% ipython --no-banner

In [1]: import numpy as np

In [2]: np.set_printoptions(suppress=True, linewidth=100)

In [3]: def tidy(a):
   ...:     return np.round(a, 2) + 0
   ...: 

In [4]: mat = np.load("run7.npy")

In [5]: mat
Out[5]: 
array([[-1.98,  1.99, -0.02, -0.99, -0.99, -1.01, -2.02,  2.02],
       [-2.03,  1.96,  0.04, -1.  , -1.01, -0.99, -2.  ,  1.97],
       [-1.98,  1.97, -0.02, -1.04, -1.  , -1.02, -1.98,  1.96],
       [-2.02,  2.01,  0.06, -0.99, -1.01, -0.99, -2.01,  2.02],
       [-2.01,  2.  ,  0.  , -0.99, -1.03, -1.03, -2.01,  2.02],
       [-1.99,  1.99,  0.  , -1.01, -1.01, -1.02, -1.97,  2.  ],
       [-2.  ,  1.99, -0.01, -1.02, -0.99, -1.01, -2.03,  1.99],
       [-1.99,  1.98,  0.  , -0.98, -1.02, -1.03, -2.01,  1.98],
       [-2.  ,  2.01,  0.01, -0.97, -1.01, -1.  , -2.04,  1.99],
       [-1.99, -2.03, -1.04,  0.01,  2.03, -2.  ,  1.02,  1.  ],
       [-2.01, -2.  , -1.01,  0.04,  2.  , -1.98,  1.  ,  1.  ],
       [-2.01, -2.02, -0.98, -0.02,  1.99, -1.97,  0.99,  0.99],
       [-2.02, -1.97, -1.05,  0.  ,  2.01, -2.  ,  0.97,  0.99],
       [-2.02, -1.98, -1.01, -0.01,  1.99, -2.02,  0.98,  1.02],
       [-1.99, -1.99, -1.04,  0.02,  2.02, -1.96,  0.99,  1.01],
       [-1.99, -1.99, -0.98, -0.01,  2.02, -2.  ,  0.98,  1.01],
       [-2.01, -2.01, -1.04,  0.01,  2.  , -1.96,  1.  ,  0.97],
       [-2.01, -1.97, -1.  , -0.02,  2.01, -2.  ,  1.  ,  1.02]])

In [6]: Y = np.c_[mat[:, :6] @ np.array([[0, 8, -8, -3, -6, -6],
   ...:     [2, 5, -8, -3, 1, 5],
   ...:     [8, 3, -5, 7, -1, 6],
   ...:     [8, 3, 5, -2, 3, 0],
   ...:     [-7, -5, 0, -7, -3, -2],
   ...:     [8, -9, 3, 3, -4, 9]]), np.array([-2, -1, 2, -2, 0, 2, 0, 1, 2, 2, 2, 2, -1, -1, 0, 0, 1, 1])]

In [7]: tidy(Y)
Out[7]: 
array([[ -5.25,   5.12,  -7.96,   5.71,  17.93,  14.6 ,  -2.  ],
       [ -4.61,   4.64,  -7.61,   6.59,  18.09,  15.33,  -1.  ],
       [ -5.7 ,   5.01,  -8.08,   5.91,  17.83,  14.43,   2.  ],
       [ -4.27,   5.06,  -8.14,   6.53,  18.09,  15.64,  -2.  ],
       [ -4.95,   5.37,  -7.96,   6.13,  18.3 ,  14.85,   0.  ],
       [ -5.19,   5.23,  -8.11,   6.03,  18.01,  14.73,   2.  ],
       [ -5.41,   4.9 ,  -8.  ,   5.9 ,  17.95,  14.78,   0.  ],
       [ -4.98,   5.41,  -7.91,   6.04,  18.16,  14.61,   1.  ],
       [ -4.59,   5.22,  -7.98,   6.05,  18.12,  15.13,   2.  ],
       [-42.51, -21.31,  31.41, -15.45,  12.89, -26.51,   2.  ],
       [-41.6 , -21.17,  31.39, -15.06,  13.11, -25.82,   2.  ],
       [-41.73, -21.4 ,  31.13, -14.57,  12.87, -25.63,   2.  ],
       [-42.41, -21.21,  31.17, -15.45,  13.17, -26.05,  -1.  ],
       [-42.21, -20.89,  30.94, -15.04,  13.23, -26.  ,  -1.  ],
       [-41.96, -21.39,  31.26, -15.4 ,  12.83, -25.93,   0.  ],
       [-42.04, -20.94,  30.69, -15.04,  12.84, -25.93,   0.  ],
       [-41.94, -21.58,  31.53, -15.12,  12.96, -25.87,   1.  ],
       [-42.17, -21.04,  30.74, -15.09,  13.  , -25.81,   1.  ]])

In [8]: tidy(np.linalg.lstsq(mat, Y[:, 0])[0])
Out[8]: array([ 0.,  2.,  8.,  8., -7.,  8.,  0.,  0.])

In [9]: tidy(np.linalg.norm(Y - mat @ np.linalg.lstsq(mat, Y)[0], axis=0))
Out[9]: array([0.  , 0.  , 0.  , 0.  , 0.  , 0.  , 5.16])

In [10]: dist = np.linalg.norm(mat[:, None] - mat[None], axis=-1)

In [11]: tidy(dist[:5, :5])
Out[11]: 
array([[0.  , 0.1 , 0.09, 0.1 , 0.06],
       [0.1 , 0.  , 0.1 , 0.08, 0.09],
       [0.09, 0.1 , 0.  , 0.13, 0.1 ],
       [0.1 , 0.08, 0.13, 0.  , 0.08],
       [0.06, 0.09, 0.1 , 0.08, 0.  ]])

In [12]: dist[6].round(6).argsort(kind="stable")[:4]
Out[12]: array([6, 0, 7, 8])

In [13]: (dist + 1e9 * np.eye(18)).round(6).argmin(axis=1)
Out[13]: array([ 6,  3,  5,  8,  7,  7,  0,  4,  7, 14, 14, 15, 13, 17, 10, 17, 14, 13])

In [14]: tidy(np.linalg.norm(mat, axis=1))
Out[14]: 
array([4.36, 4.34, 4.32, 4.38, 4.39, 4.35, 4.37, 4.35, 4.37, 4.4 , 4.36, 4.35, 4.36, 4.37, 4.35,
       4.35, 4.35, 4.36])

In [15]: dist.mean(axis=1).argmax()
Out[15]: np.int64(9)

In [16]: r0 = np.array([0, 3])

In [17]: tidy(np.correlate(mat[9], mat[12], "full"))
Out[17]: 
array([-1.97, -3.94,  0.98, -0.94,  0.02, -0.03,  1.08, 19.17,  1.05,  0.  ,  0.09, -1.23,  0.98,
       -4.03, -2.02])

In [18]: tidy(np.cross(mat[9, :3], mat[12, :3]))
Out[18]: array([ 0.08,  0.01, -0.18])

In [19]: np.convolve(mat[9], r0)
Out[19]: array([ 0.  , -5.97, -6.09, -3.12,  0.03,  6.09, -6.  ,  3.06,  3.  ])

In [20]: X = np.load("out15.npy")

In [21]: X
Out[21]: 
array([[-9.,  3.,  3.,  1.,  2.,  2.],
       [ 0., -2., -2.,  1.,  0., -2.],
       [ 0.,  2., -1., -2., -2.,  0.],
       [ 0.,  1.,  2.,  2.,  0., -2.],
       [ 0.,  1., -1.,  0.,  1., -2.],
       [ 0.,  0.,  1.,  2., -1.,  2.]])

In [22]: Y = X / np.linalg.norm(X, axis=1, keepdims=True)

In [23]: G = Y @ Y.T

In [24]: tidy(G[2])
Out[24]: array([-0.08, -0.31,  1.  , -0.31,  0.1 , -0.26])

In [25]: (np.abs(G) > 0.9).astype(int)
Out[25]: 
array([[1, 0, 0, 0, 0, 0],
       [0, 1, 0, 0, 0, 0],
       [0, 0, 1, 0, 0, 0],
       [0, 0, 0, 1, 0, 0],
       [0, 0, 0, 0, 1, 0],
       [0, 0, 0, 0, 0, 1]])

In [26]: rng = np.random.default_rng(80)

In [27]: z = rng.permutation(6)

In [28]: z
Out[28]: array([1, 4, 0, 2, 3, 5])

In [29]: Y = X[z][:, z]

In [30]: tidy(np.linalg.det(Y)), tidy(np.linalg.det(X[z]))
Out[30]: (np.float64(-1350.0), np.float64(-1350.0))

In [31]: np.allclose(Y, X)
Out[31]: False

In [32]: np.trace(Y)
Out[32]: np.float64(-7.0)

In [33]: E, _ = np.linalg.qr(np.array([[-1.4, -0.3, 0.9, -0.4, -1.1],
    ...:     [1.4, 0.1, -2.2, -1.5, -0.5],
    ...:     [0.6, 1.2, 2.3, -2.8, -0.1],
    ...:     [-0.3, 0.2, -1.0, 0.5, -2.3],
    ...:     [0.0, 1.0, 0.3, -0.7, -1.0]]))

In [34]: tidy(E)
Out[34]: 
array([[-0.67,  0.06,  0.03, -0.73,  0.11],
       [ 0.67, -0.19,  0.38, -0.6 ,  0.1 ],
       [ 0.29,  0.69, -0.5 , -0.28, -0.34],
       [-0.14,  0.19,  0.64,  0.07, -0.73],
       [ 0.  ,  0.67,  0.44,  0.16,  0.58]])

In [35]: np.allclose(E @ E.T, E.T @ E)
Out[35]: True

In [36]: tidy((E - E.T) / 2)
Out[36]: 
array([[ 0.  , -0.3 , -0.13, -0.29,  0.05],
       [ 0.3 ,  0.  , -0.15, -0.39, -0.29],
       [ 0.13,  0.15,  0.  , -0.46, -0.39],
       [ 0.29,  0.39,  0.46,  0.  , -0.44],
       [-0.05,  0.29,  0.39,  0.44,  0.  ]])

In [37]: tidy(E @ E)
Out[37]: 
array([[ 0.6 , -0.1 , -0.43,  0.41,  0.52],
       [-0.38,  0.29, -0.58, -0.51,  0.41],
       [ 0.17, -0.74,  0.19, -0.56,  0.27],
       [ 0.4 , -0.08, -0.53, -0.3 , -0.69],
       [ 0.55,  0.59,  0.39, -0.42,  0.13]])

In [38]: tidy(np.linalg.det(E))
Out[38]: np.float64(1.0)

In [39]: np.allclose(E, E.T)
Out[39]: False

In [40]: E.inv()
Traceback (most recent call last):
  Cell In[40], line 1
    E.inv()
AttributeError: 'numpy.ndarray' object has no attribute 'inv'


In [41]: assert E == E.T
Traceback (most recent call last):
  Cell In[41], line 1
    assert E == E.T
ValueError: The truth value of an array with more than one element is ambiguous. Use a.any() or a.all()


In [42]: data = np.array([[2, 8, 2, 3, 4, 7, 10, 2],
    ...:     [8, 2, 5, 2, 8, 8, 2, 8],
    ...:     [2, 5, 8, 1, 3, 5, 5, 1],
    ...:     [3, 2, 1, 2, 8, 8, 2, 7],
    ...:     [4, 8, 3, 8, 2, 7, 1, 8],
    ...:     [7, 8, 5, 8, 7, 6, 1, 2],
    ...:     [10, 2, 5, 2, 1, 1, 6, 7],
    ...:     [2, 8, 1, 7, 8, 2, 7, 4]])

In [43]: np.argsort(-np.linalg.norm(data, axis=0).round(6), kind="stable")[:3]
Out[43]: array([1, 5, 4])

In [44]: [round(float(x), 2) for x in np.linalg.svd(data, compute_uv=False)[:3]]
Out[44]: [38.39, 12.51, 10.33]

In [45]: tidy(np.linalg.norm(data))
Out[45]: np.float64(43.93)

In [46]: np.unravel_index(np.abs(data).argmax(), data.shape)
Out[46]: (np.int64(0), np.int64(6))

In [47]: data.sum(axis=1)
Out[47]: array([38, 43, 30, 33, 41, 44, 34, 39])

In [48]: data.sum(axis=0)
Out[48]: array([38, 43, 30, 33, 41, 44, 34, 39])

In [49]: data.shape
Out[49]: (8, 8)

In [50]: tidy(np.linalg.svd(data, compute_uv=False))
Out[50]: array([38.39, 12.51, 10.33,  9.03,  7.67,  6.43,  3.4 ,  0.19])

In [51]: tidy(data.mean(axis=0))
Out[51]: array([4.75, 5.38, 3.75, 4.12, 5.12, 5.5 , 4.25, 4.88])

In [52]: np.linalg.matrix_rank(data)
Out[52]: np.int64(8)

In [53]: tidy(np.linalg.norm(data, 1)), tidy(np.linalg.norm(data, np.inf))
Out[53]: (np.float64(44.0), np.float64(44.0))

In [54]: np.linalg.norm(data, axis=1).argmax()
Out[54]: np.int64(1)

In [55]: tidy(np.linalg.norm(data, axis=1))
Out[55]: array([15.81, 17.12, 12.41, 14.11, 16.46, 17.09, 14.83, 15.84])

In [56]: data[1] @ data[6]
Out[56]: np.int64(197)

In [57]: tidy(np.linalg.norm(data[1] - data[6]))
Out[57]: np.float64(10.91)

In [58]: tidy(np.linalg.norm(data[1], 1)), tidy(np.linalg.norm(data[1], np.inf))
Out[58]: (np.float64(43.0), np.float64(8.0))

In [59]: vals, vecs = np.linalg.eigh(data)

In [60]: tidy(np.linalg.svd(data, compute_uv=False))
Out[60]: array([38.39, 12.51, 10.33,  9.03,  7.67,  6.43,  3.4 ,  0.19])

In [61]: tidy(np.linalg.eigvalsh(data + 5 * np.eye(8)))
Out[61]: array([-7.51, -4.03, -1.43,  5.19,  8.4 , 12.67, 15.33, 43.39])

In [62]: tidy(np.linalg.eigvalsh(data @ data))
Out[62]: array([   0.04,   11.54,   41.32,   58.84,   81.61,  106.67,  156.54, 1473.45])

In [63]: tidy(vecs @ np.diag(vals) @ vecs.T)
Out[63]: 
array([[ 2.,  8.,  2.,  3.,  4.,  7., 10.,  2.],
       [ 8.,  2.,  5.,  2.,  8.,  8.,  2.,  8.],
       [ 2.,  5.,  8.,  1.,  3.,  5.,  5.,  1.],
       [ 3.,  2.,  1.,  2.,  8.,  8.,  2.,  7.],
       [ 4.,  8.,  3.,  8.,  2.,  7.,  1.,  8.],
       [ 7.,  8.,  5.,  8.,  7.,  6.,  1.,  2.],
       [10.,  2.,  5.,  2.,  1.,  1.,  6.,  7.],
       [ 2.,  8.,  1.,  7.,  8.,  2.,  7.,  4.]])

In [64]: tidy(vecs.T @ data @ vecs)
Out[64]: 
array([[-12.51,   0.  ,   0.  ,   0.  ,   0.  ,   0.  ,   0.  ,   0.  ],
       [  0.  ,  -9.03,   0.  ,   0.  ,   0.  ,   0.  ,   0.  ,   0.  ],
       [  0.  ,   0.  ,  -6.43,   0.  ,   0.  ,   0.  ,   0.  ,   0.  ],
       [  0.  ,   0.  ,   0.  ,   0.19,   0.  ,   0.  ,   0.  ,   0.  ],
       [  0.  ,   0.  ,   0.  ,   0.  ,   3.4 ,   0.  ,   0.  ,   0.  ],
       [  0.  ,   0.  ,   0.  ,   0.  ,   0.  ,   7.67,   0.  ,   0.  ],
       [  0.  ,   0.  ,   0.  ,   0.  ,   0.  ,   0.  ,  10.33,   0.  ],
       [  0.  ,   0.  ,   0.  ,   0.  ,   0.  ,   0.  ,   0.  ,  38.39]])

In [65]: tidy(np.abs(vecs[:, -1]))
Out[65]: array([0.35, 0.4 , 0.27, 0.32, 0.39, 0.41, 0.3 , 0.36])
